$ ipython --no-banner

In [1]: import numpy as np

In [2]: np.set_printoptions(precision=2, suppress=True, linewidth=120, floatmode="fixed")

In [3]: O, _ = np.linalg.qr(np.array([[0.3, -2.3, -0.1],
   ...:     [-0.8, -0.6, 1.6],
   ...:     [0.6, -0.3, 0.6],
   ...:     [1.0, -0.1, -0.3],
   ...:     [-1.4, 0.0, -0.4]]))

In [4]: W0 = O @ O.T

In [5]: W0
Out[5]: 
array([[ 0.99,  0.02,  0.04,  0.08,  0.06],
       [ 0.02,  0.87,  0.22, -0.26, -0.01],
       [ 0.04,  0.22,  0.25,  0.12, -0.35],
       [ 0.08, -0.26,  0.12,  0.25, -0.32],
       [ 0.06, -0.01, -0.35, -0.32,  0.64]])

In [6]: # rows and columns are dependent

In [7]: theta = np.radians(119)

In [8]: r_ = np.eye(5)

In [9]: r_[0, 0] = r_[2, 2] = np.cos(theta)

In [10]: r_[0, 2], r_[2, 0] = -np.sin(theta), np.sin(theta)

In [11]: r_
Out[11]: 
array([[-0.48,  0.00, -0.87,  0.00,  0.00],
       [ 0.00,  1.00,  0.00,  0.00,  0.00],
       [ 0.87,  0.00, -0.48,  0.00,  0.00],
       [ 0.00,  0.00,  0.00,  1.00,  0.00],
       [ 0.00,  0.00,  0.00,  0.00,  1.00]])

In [12]: B = W0 @ r_.T

In [13]: np.abs(B - W0).max(axis=0)
Out[13]: array([1.50, 0.00, 0.81, 0.00, 0.00])

In [14]: np.allclose(W0 @ W0.T, B @ B.T)
Out[14]: True

In [15]: np.allclose(np.linalg.norm(W0, axis=1), np.linalg.norm(B, axis=1))
Out[15]: True

In [16]: np.round(np.linalg.svd(W0, compute_uv=False), 2) + 0, np.round(np.linalg.svd(B, compute_uv=False), 2) + 0
Out[16]: (array([1.00, 1.00, 1.00, 0.00, 0.00]), array([1.00, 1.00, 1.00, 0.00, 0.00]))

In [17]: round(np.linalg.det(r_), 2), round(np.trace(r_), 2)
Out[17]: (np.float64(1.0), np.float64(2.03))

In [18]: np.linalg.matrix_rank(W0, rtol=0.1)
Out[18]: np.int64(3)

In [19]: round(np.linalg.norm(W0, 2) / np.linalg.norm(W0), 2)
Out[19]: np.float64(0.58)

In [20]: np.argsort(-np.linalg.norm(W0, axis=0).round(6), kind="stable")[:3]
Out[20]: array([0, 1, 4])

In [21]: A = np.loadtxt("layer2.csv", delimiter=",")

In [22]: A
Out[22]: 
array([[0.00, 0.00, 0.00, 0.00, 0.00, 0.00, 0.00, 0.00, 0.00, 1.00, 0.00, 0.00, 0.00],
       [0.00, 1.00, 0.00, 0.00, 0.00, 0.00, 0.00, 0.00, 0.00, 0.00, 0.00, 0.00, 0.00],
       [0.00, 0.00, 0.00, 0.00, 0.00, 0.00, 0.00, 0.00, 1.00, 0.00, 0.00, 0.00, 0.00],
       [0.00, 0.00, 1.00, 0.00, 0.00, 0.00, 0.00, 0.00, 0.00, 0.00, 0.00, 0.00, 0.00],
       [0.00, 0.00, 0.00, 0.00, 0.00, 0.00, 0.00, 1.00, 0.00, 0.00, 0.00, 0.00, 0.00],
       [0.00, 0.00, 0.00, 0.00, 0.00, 1.00, 0.00, 0.00, 0.00, 0.00, 0.00, 0.00, 0.00],
       [0.00, 0.00, 0.00, 0.00, 0.00, 0.00, 1.00, 0.00, 0.00, 0.00, 0.00, 0.00, 0.00],
       [0.00, 0.00, 0.00, 0.00, 0.00, 0.00, 0.00, 0.00, 0.00, 0.00, 1.00, 0.00, 0.00],
       [0.00, 0.00, 0.00, 1.00, 0.00, 0.00, 0.00, 0.00, 0.00, 0.00, 0.00, 0.00, 0.00],
       [0.00, 0.00, 0.00, 0.00, 1.00, 0.00, 0.00, 0.00, 0.00, 0.00, 0.00, 0.00, 0.00],
       [1.00, 0.00, 0.00, 0.00, 0.00, 0.00, 0.00, 0.00, 0.00, 0.00, 0.00, 0.00, 0.00],
       [0.00, 0.00, 0.00, 0.00, 0.00, 0.00, 0.00, 0.00, 0.00, 0.00, 0.00, 0.00, 1.00],
       [0.00, 0.00, 0.00, 0.00, 0.00, 0.00, 0.00, 0.00, 0.00, 0.00, 0.00, 1.00, 0.00]])

In [23]: np.flatnonzero(np.linalg.matrix_power((A != 0) + (A.T != 0) + np.eye(13), 13)[2])
Out[23]: array([2, 3, 8])
